% ipython --no-banner

In [1]: import numpy as np

In [2]: np.set_printoptions(precision=2, suppress=True, linewidth=140, legacy="1.25")

In [3]: def tidy(a):
   ...:     return np.round(a, 2) + 0
   ...: 

In [4]: E = np.array([[1.0, 0.0, 0.0, 0.0, 0.0, 0.0, 0.0],
   ...:     [0.0, 1.0, 0.0, 0.0, 0.0, 0.0, 0.0],
   ...:     [0.0, 0.0, 1.0, 0.0, 0.0, 0.0, 0.0],
   ...:     [0.0, 0.0, 0.0, 1.0, 0.0, 0.0, 0.0],
   ...:     [0.0, 0.0, 0.0, 0.0, -1.0, 0.0, 0.0],
   ...:     [0.0, 0.0, 0.0, 0.0, 0.0, -1.0, 0.0],
   ...:     [0.0, 0.0, 0.0, 0.0, 0.0, 0.0, 1.0]])

In [5]: E
Out[5]: 
array([[ 1.,  0.,  0.,  0.,  0.,  0.,  0.],
       [ 0.,  1.,  0.,  0.,  0.,  0.,  0.],
       [ 0.,  0.,  1.,  0.,  0.,  0.,  0.],
       [ 0.,  0.,  0.,  1.,  0.,  0.,  0.],
       [ 0.,  0.,  0.,  0., -1.,  0.,  0.],
       [ 0.,  0.,  0.,  0.,  0., -1.,  0.],
       [ 0.,  0.,  0.,  0.,  0.,  0.,  1.]])

In [6]: # splits into 7 blocks

In [7]: vals, vecs = np.linalg.eigh(E)

In [8]: tidy(np.linalg.eigvalsh(E @ E))
Out[8]: array([1., 1., 1., 1., 1., 1., 1.])

In [9]: tidy(np.linalg.svd(E, compute_uv=False))
Out[9]: array([1., 1., 1., 1., 1., 1., 1.])

In [10]: vals
Out[10]: array([-1., -1.,  1.,  1.,  1.,  1.,  1.])

In [11]: np.unique(vals.round(6) + 0, return_counts=True)[1]
Out[11]: array([2, 5])

In [12]: (vals > 1e-8).sum(), (vals < -1e-8).sum()
Out[12]: (5, 2)

In [13]: arr = np.loadtxt("out3.csv", delimiter=",")

In [14]: tidy(arr)
Out[14]: 
array([[ 13.06, -16.9 , -26.53,   7.91,   5.39],
       [  8.07, -10.95, -18.4 ,   7.14,   2.31],
       [  7.84, -10.67, -18.01,   7.09,   2.18],
       [  5.05,  -7.25, -13.14,   6.31,   0.65],
       [  1.33,  -2.46,  -5.77,   4.31,  -0.92],
       [  0.85,  -1.79,  -4.64,   3.85,  -1.03],
       [ -0.2 ,  -0.13,  -1.36,   1.94,  -0.85],
       [ -0.21,   0.15,  -0.18,   0.61,  -0.31],
       [ -0.16,   0.13,  -0.1 ,   0.42,  -0.22],
       [  0.12,  -0.14,  -0.04,  -0.2 ,   0.09],
       [  0.23,  -0.29,  -0.17,  -0.3 ,   0.09],
       [  0.24,  -0.33,  -0.21,  -0.3 ,   0.07],
       [  0.27,  -0.42,  -0.34,  -0.26,  -0.03],
       [  0.27,  -0.45,  -0.38,  -0.24,  -0.07],
       [  0.27,  -0.45,  -0.38,  -0.24,  -0.08],
       [  0.19,  -0.53,  -0.63,   0.06,  -0.5 ],
       [  0.18,  -0.53,  -0.63,   0.06,  -0.51],
       [ -0.78,  -0.13,  -0.99,   1.68,  -2.59],
       [ -0.9 ,  -0.06,  -1.  ,   1.85,  -2.81],
       [ -0.9 ,  -0.06,  -1.  ,   1.87,  -2.83],
       [ -2.84,   1.22,  -0.74,   4.36,  -6.07],
       [ -4.84,   2.69,  -0.14,   6.67,  -9.14],
       [ -5.96,   3.54,   0.26,   7.9 , -10.79],
       [ -8.45,   5.49,   1.3 ,  10.51, -14.36],
       [ -9.53,   6.35,   1.79,  11.61, -15.88],
       [-10.74,   7.33,   2.36,  12.83, -17.56],
       [-12.3 ,   8.6 ,   3.13,  14.36, -19.69],
       [-13.69,   9.74,   3.84,  15.7 , -21.58]])

In [15]: U, sigma, Vt = np.linalg.svd(arr)

In [16]: tidy(sigma)
Out[16]: array([66.28, 48.03,  2.44,  0.  ,  0.  ])

In [17]: np.argmax(sigma[:-1] / (sigma[1:] + 1e-6)) + 1
Out[17]: 3

In [18]: other = U[:, :3] @ np.diag(sigma[:3]) @ Vt[:3]

In [19]: np.linalg.matrix_rank(arr, rtol=0.05)
Out[19]: 2

In [20]: tidy(other)
Out[20]: 
array([[ 13.06, -16.9 , -26.53,   7.91,   5.39],
       [  8.07, -10.95, -18.4 ,   7.14,   2.31],
       [  7.84, -10.67, -18.01,   7.09,   2.18],
       [  5.05,  -7.25, -13.14,   6.31,   0.65],
       [  1.33,  -2.46,  -5.77,   4.31,  -0.92],
       [  0.85,  -1.79,  -4.64,   3.85,  -1.03],
       [ -0.2 ,  -0.13,  -1.36,   1.94,  -0.85],
       [ -0.21,   0.15,  -0.18,   0.61,  -0.31],
       [ -0.16,   0.13,  -0.1 ,   0.42,  -0.22],
       [  0.12,  -0.14,  -0.04,  -0.2 ,   0.09],
       [  0.23,  -0.29,  -0.17,  -0.3 ,   0.09],
       [  0.24,  -0.33,  -0.21,  -0.3 ,   0.07],
       [  0.27,  -0.42,  -0.34,  -0.26,  -0.03],
       [  0.27,  -0.45,  -0.38,  -0.24,  -0.07],
       [  0.27,  -0.45,  -0.38,  -0.24,  -0.08],
       [  0.19,  -0.53,  -0.63,   0.06,  -0.5 ],
       [  0.18,  -0.53,  -0.63,   0.06,  -0.51],
       [ -0.78,  -0.13,  -0.99,   1.68,  -2.59],
       [ -0.9 ,  -0.06,  -1.  ,   1.85,  -2.81],
       [ -0.9 ,  -0.06,  -1.  ,   1.87,  -2.83],
       [ -2.84,   1.22,  -0.74,   4.36,  -6.07],
       [ -4.84,   2.69,  -0.14,   6.67,  -9.14],
       [ -5.96,   3.54,   0.26,   7.9 , -10.79],
       [ -8.45,   5.49,   1.3 ,  10.51, -14.36],
       [ -9.53,   6.35,   1.79,  11.61, -15.88],
       [-10.74,   7.33,   2.36,  12.83, -17.56],
       [-12.3 ,   8.6 ,   3.13,  14.36, -19.69],
       [-13.69,   9.74,   3.84,  15.7 , -21.58]])

In [21]: tidy(np.linalg.norm(arr - other, 2)), tidy(sigma[3])
Out[21]: (0.0, 0.0)
